$ python3 -q
>>> import numpy as np
>>> np.set_printoptions(precision=4, suppress=True, linewidth=100, floatmode="fixed")
>>> def rd(a):
...     return np.round(a, 4) + 0
... 
>>> E = np.load("dump.npy")
>>> print(E)
[[2 0 2 2 1 2 2 1]
 [1 0 2 1 0 2 1 0]
 [1 2 2 2 2 1 0 2]
 [2 2 0 0 2 0 0 2]
 [2 1 1 1 0 0 0 1]
 [2 1 2 2 0 1 0 0]
 [2 0 0 0 2 2 1 1]
 [0 1 0 2 2 2 0 0]]
>>> t3 = np.stack([E, 2 * E, E[::-1]])
>>> print(np.linalg.matrix_rank(t3.reshape(3, -1)))
2
>>> print(np.einsum("bij,cij->bc", t3, t3))
[[120 240  76]
 [240 480 152]
 [ 76 152 120]]
>>> out = E[0, 0] * E[1:] - np.outer(E[1:, 0], E[0])
>>> print(out)
[[ 0  0  2  0 -1  2  0 -1]
 [ 0  4  2  2  3  0 -2  3]
 [ 0  4 -4 -4  2 -4 -4  2]
 [ 0  2 -2 -2 -2 -4 -4  0]
 [ 0  2  0  0 -2 -2 -4 -2]
 [ 0  0 -4 -4  2  0 -2  0]
 [ 0  2  0  4  4  4  0  0]]
>>> print(np.linalg.matrix_rank(out), np.linalg.matrix_rank(E))
7 8
>>> print(np.flatnonzero(~out.round(6).any(axis=1)))
[]
>>> print(E[:, 0] / E[0, 0])
[1.0000 0.5000 0.5000 1.0000 1.0000 1.0000 1.0000 0.0000]
>>> mat = np.array([[-2.0, 1.0, 0.0, 0.0],
...     [0.0, -2.0, 1.0, 0.0],
...     [0.0, 0.0, -2.0, 1.0],
...     [0.0, 0.0, 0.0, -2.0]])
>>> print(mat @ mat)
[[ 4.0000 -4.0000  1.0000  0.0000]
 [ 0.0000  4.0000 -4.0000  1.0000]
 [ 0.0000  0.0000  4.0000 -4.0000]
 [ 0.0000  0.0000  0.0000  4.0000]]
>>> print([int(np.linalg.matrix_rank(np.linalg.matrix_power(mat, p))) for p in range(1, 5)])
[4, 4, 4, 4]
>>> m1 = np.load("mat.npy")
>>> print(m1)
[[0 0 0 0 0 0 0 0 0 1]
 [0 0 0 0 0 0 0 1 0 0]
 [0 0 0 1 0 0 0 0 0 0]
 [1 0 0 0 0 0 0 0 0 0]
 [0 0 0 0 0 0 1 0 0 0]
 [0 0 0 0 1 0 0 0 0 0]
 [0 0 0 0 0 0 0 0 1 0]
 [0 0 1 0 0 0 0 0 0 0]
 [0 1 0 0 0 0 0 0 0 0]
 [0 0 0 0 0 1 0 0 0 0]]
>>> print(rd(np.linalg.norm(m1, axis=0)))
[1.0000 1.0000 1.0000 1.0000 1.0000 1.0000 1.0000 1.0000 1.0000 1.0000]
>>> print(m1[6] @ m1[2])
0
>>> print(rd(np.linalg.norm(m1[6], 1)), rd(np.linalg.norm(m1[6], np.inf)))
1.0 1.0
>>> print(rd(np.linalg.norm(m1[6] - m1[2])))
1.4142
>>> print(rd(np.linalg.norm(m1) ** 2 / np.linalg.norm(m1, 2) ** 2))
10.0
>>> print(m1[:, 4] @ m1[:, 0])
0
>>> print(m1 @ m1.T)
[[1 0 0 0 0 0 0 0 0 0]
 [0 1 0 0 0 0 0 0 0 0]
 [0 0 1 0 0 0 0 0 0 0]
 [0 0 0 1 0 0 0 0 0 0]
 [0 0 0 0 1 0 0 0 0 0]
 [0 0 0 0 0 1 0 0 0 0]
 [0 0 0 0 0 0 1 0 0 0]
 [0 0 0 0 0 0 0 1 0 0]
 [0 0 0 0 0 0 0 0 1 0]
 [0 0 0 0 0 0 0 0 0 1]]
>>> print(m1.sum(axis=1))
[1 1 1 1 1 1 1 1 1 1]
>>> print(np.linalg.matrix_power(m1, 100))
[[1 0 0 0 0 0 0 0 0 0]
 [0 1 0 0 0 0 0 0 0 0]
 [0 0 1 0 0 0 0 0 0 0]
 [0 0 0 1 0 0 0 0 0 0]
 [0 0 0 0 1 0 0 0 0 0]
 [0 0 0 0 0 1 0 0 0 0]
 [0 0 0 0 0 0 1 0 0 0]
 [0 0 0 0 0 0 0 1 0 0]
 [0 0 0 0 0 0 0 0 1 0]
 [0 0 0 0 0 0 0 0 0 1]]
>>> p = np.eye(10)[4]
>>> for _ in range(7):
...     p = p @ m1
...     print(p.round(4))
... 
[0.0000 0.0000 0.0000 0.0000 0.0000 0.0000 1.0000 0.0000 0.0000 0.0000]
[0.0000 0.0000 0.0000 0.0000 0.0000 0.0000 0.0000 0.0000 1.0000 0.0000]
[0.0000 1.0000 0.0000 0.0000 0.0000 0.0000 0.0000 0.0000 0.0000 0.0000]
[0.0000 0.0000 0.0000 0.0000 0.0000 0.0000 0.0000 1.0000 0.0000 0.0000]
[0.0000 0.0000 1.0000 0.0000 0.0000 0.0000 0.0000 0.0000 0.0000 0.0000]
[0.0000 0.0000 0.0000 1.0000 0.0000 0.0000 0.0000 0.0000 0.0000 0.0000]
[1.0000 0.0000 0.0000 0.0000 0.0000 0.0000 0.0000 0.0000 0.0000 0.0000]
>>> W1 = np.array([[2, -1, 3],
...     [0, 1, 2],
...     [-3, 1, 0],
...     [1, 2, -3],
...     [-2, -2, -3],
...     [-2, -1, 1],
...     [-2, -1, 1],
...     [-3, 2, 3],
...     [1, 1, -1],
...     [3, 3, -2]])
>>> b = np.array([3, -5, 1])
>>> act = np.maximum(m1 @ W1 + b, 0)
>>> print((act > 0).astype(int))
[[1 0 0]
 [0 0 1]
 [1 0 0]
 [1 0 1]
 [1 0 1]
 [1 0 0]
 [1 0 0]
 [0 0 1]
 [1 0 1]
 [1 0 1]]
>>> print((act > 0).mean(axis=0))
[0.8000 0.0000 0.6000]
>>> cent = np.array([[3, 7, 2], [6, -6, 9], [-9, 6, 7]])
>>> print(act @ cent)
[[ 18  42  12]
 [-36  24  28]
 [ 12  28   8]
 [-21  59  38]
 [-15  19  16]
 [  3   7   2]
 [ 12  28   8]
 [ -9   6   7]
 [-18  39  27]
 [-15  19  16]]
>>> print(W1 @ cent)
[[-27  38  16]
 [-12   6  23]
 [ -3 -27   3]
 [ 42 -23  -1]
 [  9 -20 -43]
 [-21  -2  -6]
 [-21  -2  -6]
 [-24 -15  33]
 [ 18  -5   4]
 [ 45  -9  19]]
>>> M = np.load("out6.npy")
>>> print(M)
[[ 1 -1  1 -1]
 [ 1  0  0  0]
 [ 1  1  1  1]
 [ 1  2  4  8]
 [ 1  3  9 27]]
>>> # row 4 is much longer than the rest
>>> f = np.array([0, 2, 2])
>>> print(np.convolve(mat[3], f))
[ 0.0000  0.0000  0.0000  0.0000 -4.0000 -4.0000]
>>> print(np.correlate(mat[3], mat[1], "full"))
[ 0.0000  0.0000  0.0000  0.0000 -2.0000  4.0000  0.0000]
>>> print(np.polyval(f, mat[3]))
[ 2.0000  2.0000  2.0000 -2.0000]
>>> out = np.c_[M[:, :3] @ np.array([[6, 1, 8], [7, 6, 3], [9, 4, 6]]), np.array([1, 9, 0, 7, 8])]
>>> print(out)
[[  8  -1  11   1]
 [  6   1   8   9]
 [ 22  11  17   0]
 [ 56  29  38   7]
 [108  55  71   8]]
>>> print(rd(np.linalg.norm(np.linalg.qr(M)[0].T @ out, axis=0) ** 2 / ((out ** 2).sum(axis=0) + 1e-12)))
[1.0000 1.0000 1.0000 0.7784]
>>> print(np.linalg.matrix_rank(np.c_[M, out]))
5
>>> print(rd(np.linalg.norm(out - M @ np.linalg.lstsq(M, out)[0], axis=0)))
[0.0000 0.0000 0.0000 6.5738]
>>> x0 = np.array([3, 6, 9, -7])
>>> target = M @ x0
>>> print(rd(np.linalg.solve(M.T @ M, M.T @ target)))
[ 3.0000  6.0000  9.0000 -7.0000]
>>> rng = np.random.default_rng(215977)
>>> target = target + 0.3 * rng.normal(size=5)
>>> print(rd(target))
[ 12.7566   2.8297  10.7152  -5.1776 -86.9208]
>>> b, *_ = np.linalg.lstsq(M, target)
>>> print(b.round())
[ 3.0000  6.0000  9.0000 -7.0000]
>>> print(rd(M.T @ (target - M @ b)))
[0.0000 0.0000 0.0000 0.0000]
>>> def softmax(z):
...     e = np.exp(z - z.max(axis=-1, keepdims=True))
...     return e / e.sum(axis=-1, keepdims=True)
... 
>>> print(rd(softmax(M[1])))
[0.4754 0.1749 0.1749 0.1749]
>>> print(rd(softmax(10 * M[1])))
[0.9999 0.0000 0.0000 0.0000]
>>> print(rd(softmax(M[1] + 2)))
[0.4754 0.1749 0.1749 0.1749]
>>> print(rd(softmax(M).sum(axis=1)))
[1.0000 1.0000 1.0000 1.0000 1.0000]
>>> S = M @ M.T / np.sqrt(4)
>>> print(softmax(S)[1] @ M)
[1.0000 1.0000 3.0000 7.0000]
>>> print(rd(softmax(S + np.triu(np.full(S.shape, -np.inf), 1))))
[[1.0000 0.0000 0.0000 0.0000 0.0000]
 [0.5000 0.5000 0.0000 0.0000 0.0000]
 [0.0996 0.1643 0.7361 0.0000 0.0000]
 [0.0000 0.0000 0.0000 1.0000 0.0000]
 [0.0000 0.0000 0.0000 0.0000 1.0000]]
>>> print(softmax(S).round(6).argmax(axis=1))
[0 0 4 4 4]
>>> out = M / np.sqrt((M ** 2).mean(axis=1, keepdims=True))
>>> print(M - M.mean(axis=1, keepdims=True))
[[ 1.0000 -1.0000  1.0000 -1.0000]
 [ 0.7500 -0.2500 -0.2500 -0.2500]
 [ 0.0000  0.0000  0.0000  0.0000]
 [-2.7500 -1.7500  0.2500  4.2500]
 [-9.0000 -7.0000 -1.0000 17.0000]]
>>> print(out[2])
[1.0000 1.0000 1.0000 1.0000]
>>> print(np.linalg.matrix_rank(M - M.mean(axis=1, keepdims=True)))
3
>>> print(rd(np.linalg.norm(out, axis=1)))
[2.0000 2.0000 2.0000 2.0000 2.0000]
>>> arr = np.loadtxt("test1.csv", delimiter=",")
>>> print(arr)
[[ 4.0000  0.0000  6.0000  0.0000 -2.0000 -4.0000  1.0000  1.0000  2.0000]
 [ 0.0000 -4.0000 -1.0000  4.0000 -3.0000 -2.0000  6.0000 -2.0000  1.0000]
 [ 6.0000 -1.0000  0.0000 -2.0000  3.0000  2.0000  5.0000 -5.0000  1.0000]
 [ 0.0000  4.0000 -2.0000  2.0000  4.0000 -2.0000  2.0000 -2.0000  4.0000]
 [-2.0000 -3.0000  3.0000  4.0000  0.0000  1.0000  3.0000  5.0000 -1.0000]
 [-4.0000 -2.0000  2.0000 -2.0000  1.0000  4.0000  1.0000  1.0000 -2.0000]
 [ 1.0000  6.0000  5.0000  2.0000  3.0000  1.0000 -6.0000  3.0000  1.0000]
 [ 1.0000 -2.0000 -5.0000 -2.0000  5.0000  1.0000  3.0000  0.0000  3.0000]
 [ 2.0000  1.0000  1.0000  4.0000 -1.0000 -2.0000  1.0000  3.0000  0.0000]]
>>> f = np.array([-2, -2, -2])
>>> print(np.convolve(arr[1], f))
[  0.0000   8.0000  10.0000   2.0000   0.0000   2.0000  -2.0000  -4.0000 -10.0000   2.0000  -2.0000]
>>> print(np.array([np.convolve(row, f, "same") for row in arr]))
[[ -8.0000 -20.0000 -12.0000  -8.0000  12.0000  10.0000   4.0000  -8.0000  -6.0000]
 [  8.0000  10.0000   2.0000   0.0000   2.0000  -2.0000  -4.0000 -10.0000   2.0000]
 [-10.0000 -10.0000   6.0000  -2.0000  -6.0000 -20.0000  -4.0000  -2.0000   8.0000]
 [ -8.0000  -4.0000  -8.0000  -8.0000  -8.0000  -8.0000   4.0000  -8.0000  -4.0000]
 [ 10.0000   4.0000  -8.0000 -14.0000 -10.0000  -8.0000 -18.0000 -14.0000  -8.0000]
 [ 12.0000   8.0000   4.0000  -2.0000  -6.0000 -12.0000 -12.0000   0.0000   2.0000]
 [-14.0000 -24.0000 -26.0000 -20.0000 -12.0000   4.0000   4.0000   4.0000  -8.0000]
 [  2.0000  12.0000  18.0000   4.0000  -8.0000 -18.0000  -8.0000 -12.0000  -6.0000]
 [ -6.0000  -8.0000 -12.0000  -8.0000  -2.0000   4.0000  -4.0000  -8.0000  -6.0000]]
>>> print(np.cross(arr[1, :3], arr[5, :3]))
[-10.0000   4.0000 -16.0000]
>>> print(np.correlate(arr[1], arr[5], "full"))
[  0.0000   8.0000  -2.0000 -13.0000  -7.0000  -3.0000   6.0000  -6.0000 -11.0000  53.0000  -7.0000
 -24.0000  33.0000 -10.0000 -18.0000   6.0000  -4.0000]
